>>> import numpy as np
>>> np.set_printoptions(precision=3, suppress=True, linewidth=100)
>>> M = 4 * np.eye(8) + np.eye(8, k=1)
>>> M
array([[4., 1., 0., 0., 0., 0., 0., 0.],
       [0., 4., 1., 0., 0., 0., 0., 0.],
       [0., 0., 4., 1., 0., 0., 0., 0.],
       [0., 0., 0., 4., 1., 0., 0., 0.],
       [0., 0., 0., 0., 4., 1., 0., 0.],
       [0., 0., 0., 0., 0., 4., 1., 0.],
       [0., 0., 0., 0., 0., 0., 4., 1.],
       [0., 0., 0., 0., 0., 0., 0., 4.]])
>>> other = np.array([[-3, 3],
...     [1, 2],
...     [2, -2],
...     [0, 3],
...     [-2, -2],
...     [1, -2],
...     [1, -2],
...     [-1, -1]])
>>> np.einsum("ij,ij->i", M, M)
array([17., 17., 17., 17., 17., 17., 17., 16.])
>>> print(np.einsum("ik,kj->ij", M, other))
[[-11.  14.]
 [  6.   6.]
 [  8.  -5.]
 [ -2.  10.]
 [ -7. -10.]
 [  5. -10.]
 [  3.  -9.]
 [ -4.  -4.]]
>>> np.einsum("ij->j", M)
array([4., 5., 5., 5., 5., 5., 5., 5.])
>>> feats = np.load("a.npy")
>>> print(feats)
[[ 8.578  3.372 -3.88 ]
 [ 8.354 -0.652 -5.458]
 [-5.796  5.554  5.963]
 [ 8.453 -0.229 -5.338]
 [ 8.504  0.028 -5.261]
 [ 8.02  -1.738 -5.714]
 [ 5.247 -6.156 -5.88 ]
 [-7.693 -5.993  2.213]
 [-1.774 -9.401 -2.911]
 [ 7.524 -2.914 -5.908]
 [ 8.522  0.122 -5.231]
 [-3.115  7.889  5.297]
 [-1.479  8.733  4.643]
 [-5.814  5.533  5.965]
 [-6.555  4.569  6.013]
 [-7.269 -6.663  1.664]
 [-7.008  3.867  5.995]
 [-8.576 -3.382  3.874]
 [ 8.186  4.91  -2.98 ]
 [-3.874  7.365  5.545]
 [ 2.157  9.392  2.67 ]
 [ 8.574  3.395 -3.868]
 [ 6.939 -3.98  -6.   ]
 [ 8.321 -0.778 -5.491]
 [ 0.552  9.303  3.627]
 [-6.164  5.101  5.998]
 [ 0.185 -9.154 -4.021]
 [-8.241 -4.754  3.081]
 [ 3.192  9.269  1.976]
 [ 8.422  4.137 -3.456]
 [ 8.439  4.072 -3.495]
 [ 8.653  2.752 -4.191]
 [ 7.569 -2.82  -5.896]
 [ 8.284 -0.916 -5.527]
 [-4.047  7.233  5.595]
 [ 2.666 -8.157 -5.133]
 [-6.95   3.963  6.   ]
 [-8.678 -2.365  4.371]
 [-4.064  7.22   5.6  ]
 [ 7.797  5.8   -2.36 ]
 [-0.382  9.103  4.121]
 [-7.761  2.395  5.834]
 [-3.683  7.506  5.486]
 [ 8.413  4.173 -3.436]
 [ 7.447 -3.069 -5.927]
 [-4.6   -8.832 -0.916]
 [-7.193 -6.767  1.572]]
>>> dist = np.linalg.norm(feats[:, None] - feats[None], axis=-1)
>>> print(np.linalg.matrix_rank(dist ** 2))
3
>>> np.unravel_index(dist.round(6).argmax(), dist.shape)
(np.int64(0), np.int64(17))
>>> dist.shape
(47, 47)
>>> dist.mean(axis=1).argmax()
np.int64(45)
>>> np.flatnonzero(dist[39] < dist.mean() / 2)
array([ 0, 18, 21, 29, 30, 31, 39, 43])
